$ python -q
>>> import numpy as np
>>> np.set_printoptions(suppress=True, linewidth=200)
>>> def rd(a):
...     return np.round(a, 2) + 0
... 
>>> arr = np.load("x.npy")
>>> arr
array([[ 2.04, -0.81, -0.18, -1.09,  1.58],
       [ 0.69,  0.48,  0.21, -0.98, -0.85],
       [-2.09,  0.19, -0.8 ,  1.72, -0.95],
       [ 2.12, -1.51,  0.91,  0.36,  1.6 ],
       [ 1.13, -0.4 ,  0.55, -1.03, -0.57]])
>>> u = np.array([0, -3, -3, -2, 0])
>>> M2 = arr + np.outer(u, np.eye(5)[1])
>>> M2
array([[ 2.04, -0.81, -0.18, -1.09,  1.58],
       [ 0.69, -2.52,  0.21, -0.98, -0.85],
       [-2.09, -2.81, -0.8 ,  1.72, -0.95],
       [ 2.12, -3.51,  0.91,  0.36,  1.6 ],
       [ 1.13, -0.4 ,  0.55, -1.03, -0.57]])
>>> np.linalg.matrix_rank(np.linalg.inv(M2) - np.linalg.inv(arr), tol=1e-8)
np.int64(1)
>>> K = np.vander(np.arange(4) - 2, 3, increasing=True)
>>> K
array([[ 1, -2,  4],
       [ 1, -1,  1],
       [ 1,  0,  0],
       [ 1,  1,  1]])
>>> proj = K @ np.linalg.solve(K.T @ K, K.T)
>>> rd(np.diag(proj))
array([0.95, 0.55, 0.55, 0.95])
>>> rd(proj)
array([[ 0.95,  0.15, -0.15,  0.05],
       [ 0.15,  0.55,  0.45, -0.15],
       [-0.15,  0.45,  0.55,  0.15],
       [ 0.05, -0.15,  0.15,  0.95]])
>>> rd(np.linalg.eigvalsh(proj))
array([0., 1., 1., 1.])
>>> rd(proj @ K[:, 0])
array([1., 1., 1., 1.])
>>> rd(np.trace(proj))
np.float64(3.0)
>>> Q, Rm = np.linalg.qr(K)
>>> rd(Q @ Rm)
array([[ 1., -2.,  4.],
       [ 1., -1.,  1.],
       [ 1.,  0.,  0.],
       [ 1.,  1.,  1.]])
>>> rd(Q)
array([[-0.5 , -0.67,  0.5 ],
       [-0.5 , -0.22, -0.5 ],
       [-0.5 ,  0.22, -0.5 ],
       [-0.5 ,  0.67,  0.5 ]])
>>> np.allclose(Rm.T @ Rm, K.T @ K)
True
>>> rd(Q.T @ Q)
array([[1., 0., 0.],
       [0., 1., 0.],
       [0., 0., 1.]])
>>> m1 = np.load("sample5.npy")
>>> m1
array([[1., 0., 2., 0., 0.],
       [0., 0., 2., 0., 0.],
       [2., 1., 0., 2., 0.],
       [1., 1., 2., 2., 0.],
       [0., 0., 0., 0., 2.]])
>>> rd(np.linalg.det(m1[::-1]))
np.float64(0.0)
>>> np.kron(np.eye(2, dtype=int), m1)
array([[1., 0., 2., 0., 0., 0., 0., 0., 0., 0.],
       [0., 0., 2., 0., 0., 0., 0., 0., 0., 0.],
       [2., 1., 0., 2., 0., 0., 0., 0., 0., 0.],
       [1., 1., 2., 2., 0., 0., 0., 0., 0., 0.],
       [0., 0., 0., 0., 2., 0., 0., 0., 0., 0.],
       [0., 0., 0., 0., 0., 1., 0., 2., 0., 0.],
       [0., 0., 0., 0., 0., 0., 0., 2., 0., 0.],
       [0., 0., 0., 0., 0., 2., 1., 0., 2., 0.],
       [0., 0., 0., 0., 0., 1., 1., 2., 2., 0.],
       [0., 0., 0., 0., 0., 0., 0., 0., 0., 2.]])
>>> rd(np.linalg.eigvals(m1))
array([ 4.32, -2.32,  1.  ,  0.  ,  2.  ])
>>> rd(np.poly(m1))
array([  1.,  -5.,  -2.,  26., -20.,   0.])
>>> rd(np.linalg.det(2 * m1)), rd(np.linalg.det(m1))
(np.float64(0.0), np.float64(0.0))
>>> rd(np.linalg.det(m1.T))
np.float64(0.0)
